>>> import numpy as np
>>> np.set_printoptions(precision=2, suppress=True, linewidth=120, sign=" ")
>>> J = np.load("m.npy")
>>> print(J)
[[ 1 -2  4]
 [ 1 -1  1]
 [ 1  0  0]
 [ 1  1  1]]
>>> P = J @ np.linalg.solve(J.T @ J, J.T)
>>> print(np.allclose(P @ P, P))
True
>>> print(np.diag(P))
[ 0.95  0.55  0.55  0.95]
>>> print(P)
[[ 0.95  0.15 -0.15  0.05]
 [ 0.15  0.55  0.45 -0.15]
 [-0.15  0.45  0.55  0.15]
 [ 0.05 -0.15  0.15  0.95]]
>>> print(round(np.trace(P), 2))
3.0
>>> print(np.round((np.eye(4) - P) @ J, 2) + 0)
[[ 0.  0.  0.]
 [ 0.  0.  0.]
 [ 0.  0.  0.]
 [ 0.  0.  0.]]
>>> print(np.round(np.linalg.eigvalsh(P), 2) + 0)
[ 0.  1.  1.  1.]
>>> left, sigma, vt = np.linalg.svd(J, full_matrices=False)
>>> print(np.round(np.sqrt((sigma ** 2).sum()), 2), round(np.linalg.norm(J), 2))
5.29 5.29
>>> print(np.abs(left[:, 0]).round(6).argmax())
0
>>> print(sigma / sigma[0])
[ 1.    0.35  0.22]
>>> print(left.shape, sigma.shape, vt.shape)
(4, 3) (3,) (3, 3)
>>> print(np.round(vt @ vt.T, 2) + 0)
[[ 1.  0.  0.]
 [ 0.  1.  0.]
 [ 0.  0.  1.]]
>>> vec = np.array([1, -3, 5])
>>> rhs = J @ vec
>>> print(np.round(np.linalg.pinv(J) @ J, 2) + 0)
[[ 1.  0.  0.]
 [ 0.  1.  0.]
 [ 0.  0.  1.]]
>>> print(np.linalg.lstsq(J, rhs)[0])
[ 1. -3.  5.]
>>> rng = np.random.default_rng(36)
>>> rhs = rhs + 0.02 * rng.normal(size=4)
>>> print(rhs)
[ 26.98   8.99   0.99   3.  ]
>>> b, *_ = np.linalg.lstsq(J, rhs)
>>> print(b)
[ 1. -3.  5.]
>>> A2 = np.c_[J[:, :2] @ np.array([[4, -7], [-7, -5]]), np.array([0, 2, 2, 0])]
>>> print(A2)
[[ 18   3   0]
 [ 11  -2   2]
 [  4  -7   2]
 [ -3 -12   0]]
>>> print(np.linalg.matrix_rank(np.c_[J, A2]))
3
>>> print(np.round(np.linalg.lstsq(J, A2[:, 0])[0], 2) + 0)
[ 4. -7.  0.]
>>> print(np.linalg.norm(np.linalg.qr(J)[0].T @ A2, axis=0) ** 2 / ((A2 ** 2).sum(axis=0) + 1e-12))
[ 1.  1.  1.]
>>> O, _ = np.linalg.qr(np.array([[-1.1, 0.5], [-1.7, 0.3], [0.4, 0.2], [1.5, 0.6]]))
>>> F = O @ O.T
>>> print(F)
[[ 0.51  0.47  0.07  0.15]
 [ 0.47  0.55 -0.03 -0.16]
 [ 0.07 -0.03  0.08  0.26]
 [ 0.15 -0.16  0.26  0.86]]
>>> t3 = np.stack([F, -1 * F, F[::-1]])
>>> print(np.linalg.norm(t3, axis=(1, 2)))
[ 1.41  1.41  1.41]
>>> print((t3 @ F.T).shape)
(3, 4, 4)
>>> print(np.linalg.matrix_rank(t3))
[ 2  2  2]
>>> print(t3.shape)
(3, 4, 4)
>>> print(np.round(np.linalg.det(t3), 2) + 0)
[ 0.  0.  0.]
>>> A = np.loadtxt("x.csv", delimiter=",")
>>> print(A)
[[-8.53  3.27  4.06]
 [-2.36 -0.39  9.71]
 [-4.96  8.33 -2.45]
 [ 4.06 -5.37  7.39]
 [-0.41 -9.23  3.82]
 [ 0.21 -9.99 -0.25]
 [-2.19 -7.19 -6.6 ]
 [ 6.7  -0.92 -7.37]
 [-6.26 -0.17 -7.8 ]
 [-1.93 -9.58 -2.14]
 [ 4.55  5.05  7.34]
 [-0.01  7.33  6.8 ]
 [-8.85  4.5  -1.21]
 [-2.09  8.65  4.56]
 [ 1.71  0.58 -9.84]
 [ 4.07 -5.93  6.95]
 [-8.14  3.98  4.24]
 [-7.56  5.03  4.2 ]
 [ 7.13 -3.84  5.86]
 [ 3.62  2.81 -8.89]
 [ 0.78  5.03  8.6 ]
 [ 5.76 -7.99  1.71]]
>>> t3 = np.stack([A, -3 * A, A[::-1]])
>>> print(np.linalg.matrix_rank(t3))
[ 3  3  3]
>>> print((t3 @ A.T).shape)
(3, 22, 22)
>>> print(np.linalg.norm(t3, axis=(1, 2)))
[  46.91  140.72   46.91]
>>> print(t3.shape)
(3, 22, 3)
>>> vec = np.array([-4, -4, -2])
>>> h1 = np.maximum(A @ vec, 0)
>>> print(A * (h1 > 1e-9)[:, None])
[[-8.53  3.27  4.06]
 [-0.   -0.    0.  ]
 [-0.    0.   -0.  ]
 [ 0.   -0.    0.  ]
 [-0.41 -9.23  3.82]
 [ 0.21 -9.99 -0.25]
 [-2.19 -7.19 -6.6 ]
 [ 0.   -0.   -0.  ]
 [-6.26 -0.17 -7.8 ]
 [-1.93 -9.58 -2.14]
 [ 0.    0.    0.  ]
 [-0.    0.    0.  ]
 [-8.85  4.5  -1.21]
 [-0.    0.    0.  ]
 [ 1.71  0.58 -9.84]
 [ 0.   -0.    0.  ]
 [-8.14  3.98  4.24]
 [-7.56  5.03  4.2 ]
 [ 0.   -0.    0.  ]
 [ 0.    0.   -0.  ]
 [ 0.    0.    0.  ]
 [ 5.76 -7.99  1.71]]
>>> print(np.tanh(A @ vec))
[ 1.   -1.   -1.   -1.    1.    1.    1.   -1.    1.    1.   -1.   -1.    1.   -1.    1.   -1.    1.    0.94 -1.
 -1.   -1.    1.  ]
>>> print(np.flatnonzero(h1 > 1e-9))
[  0   4   5   6   8   9  12  14  16  17  21]
>>> print(A.T @ h1)
[ -786.59 -1400.24  -680.34]
>>> K = np.loadtxt("test0.csv", delimiter=",")
>>> print(K)
[[ 0.48  0.14  0.48]
 [ 0.14  0.04  0.14]
 [ 0.48  0.14  0.48]]
>>> left, sigma, vt = np.linalg.svd(K)
>>> print(sigma.round(2) + 0)
[ 1.  0.  0.]
>>> A2 = left[:, :1] @ np.diag(sigma[:1]) @ vt[:1]
>>> print(np.linalg.matrix_rank(A2))
1
>>> print(A2)
[[ 0.48  0.14  0.48]
 [ 0.14  0.04  0.14]
 [ 0.48  0.14  0.48]]
>>> print(round(np.linalg.norm(K - A2, 2), 2), round(float(sigma[1]), 2))
0.0 0.0
>>> print(np.linalg.matrix_rank(K, rtol=0.05))
1
>>> C2 = np.cov(A, rowvar=False)
>>> print(np.corrcoef(A.T))
[[ 1.   -0.38  0.04]
 [-0.38  1.    0.12]
 [ 0.04  0.12  1.  ]]
>>> print(C2)
[[ 26.02 -11.96   1.24]
 [-11.96  38.07   4.51]
 [  1.24   4.51  38.35]]
>>> print(np.argwhere(np.triu(np.abs(np.corrcoef(A.T)) > 0.8, 1)))
[]
>>> print(np.polyfit(A[:, 0], A[:, 1], 1))
[-0.46 -0.58]
>>> print(C2.shape)
(3, 3)
>>> left, sigma, vt = np.linalg.svd(K)
>>> vecs = vt[:(sigma > 1e-8).sum()]
>>> vec = K[1] + 5 * K[2] + rng.integers(2) * np.eye(3)[2]
>>> print(vec)
[ 2.54  0.73  3.54]
>>> print(np.diag(vecs.T @ vecs))
[ 0.48  0.04  0.48]
>>> print(vecs.T @ vecs)
[[ 0.48  0.14  0.48]
 [ 0.14  0.04  0.14]
 [ 0.48  0.14  0.48]]
>>> P = np.triu(np.array([[2, 0, 0], [0, -2, 0], [1, 0, -1]]), 1) + np.eye(3)
>>> A2 = P @ K @ np.linalg.inv(P)
>>> print(A2)
[[ 0.48  0.14  0.48]
 [ 0.14  0.04  0.14]
 [ 0.48  0.14  0.48]]
>>> print(P @ K - K @ P)
[[ 0.  0.  0.]
 [ 0.  0.  0.]
 [ 0.  0.  0.]]
>>> print(np.linalg.matrix_rank(A2))
1
>>> vals, vecs = np.linalg.eigh(A2)
>>> vec = np.array([4, 5, 0])
>>> print(vecs * np.abs(vals) @ vecs.T)
[[ 0.48  0.14  0.48]
 [ 0.14  0.04  0.14]
 [ 0.48  0.14  0.48]]
>>> print(np.round(vec @ A2 @ vec, 2))
14.16
>>> print(np.round(np.linalg.eigvalsh(A2[1:, 1:]), 2) + 0)
[ 0.    0.52]
>>> feats = np.array([[0, 0, -2], [-1, -2, 1], [0, 0, -2]])
>>> r0 = np.array([7, -6])
>>> print(np.convolve(feats[1], r0))
[-7 -8 19 -6]
>>> print(np.cross(feats[1, :3], feats[2, :3]))
[ 4 -2  0]
>>> print(np.correlate(feats[1], feats[2], "full"))
[ 2  4 -2  0  0]
>>> A2 = np.array([[3, 0], [-2, -1]])
>>> C = np.kron(A2, feats)
>>> print(round(float(np.linalg.norm(C, 2)), 2), np.round(np.linalg.norm(A2, 2) * np.linalg.norm(feats, 2), 2))
11.54 11.54
>>> print(C.shape)
(6, 6)
>>> print(np.linalg.matrix_rank(C))
4
>>> M = np.loadtxt("arr.csv", delimiter=",")
>>> print(M)
[[-4.  1.  2.  2.]
 [-4.  1.  2.  2.]
 [ 1.  0. -1. -1.]
 [-6.  1.  4.  4.]]
>>> rk = np.linalg.matrix_rank(M)
>>> print(rk)
2
>>> ns = np.linalg.svd(M)[2][rk:].T
>>> print(np.allclose(M @ ns, 0))
True
>>> print([int(np.linalg.matrix_rank(M[:, :j + 1])) for j in range(4)])
[1, 2, 2, 2]
>>> print([int(np.linalg.matrix_rank(np.delete(M, i, axis=0))) for i in range(4)])
[2, 2, 2, 2]
>>> print([int(np.linalg.matrix_rank(M[:i])) for i in range(1, len(M) + 1)])
[1, 1, 2, 2]
>>> A2 = M + rng.integers(-2, 3, (4, 2)) @ rng.integers(-2, 3, (2, 4))
>>> print(A2)
[[-5. -1.  0.  3.]
 [-6. -3.  2. -2.]
 [ 1.  0. -1. -1.]
 [-7. -1.  0.  8.]]
>>> print(np.abs(A2 - M).sum(axis=1))
[  6.  10.   0.  11.]
>>> print(A2 - M)
[[-1. -2. -2.  1.]
 [-2. -4.  0. -4.]
 [ 0.  0.  0.  0.]
 [-1. -2. -4.  4.]]
>>> print(np.abs(np.diag(np.linalg.qr(M)[1])) > 1e-9)
[ True  True False False]
>>> print(np.round(M @ np.linalg.pinv(M) @ M, 2) + 0)
[[-4.  1.  2.  2.]
 [-4.  1.  2.  2.]
 [ 1.  0. -1. -1.]
 [-6.  1.  4.  4.]]
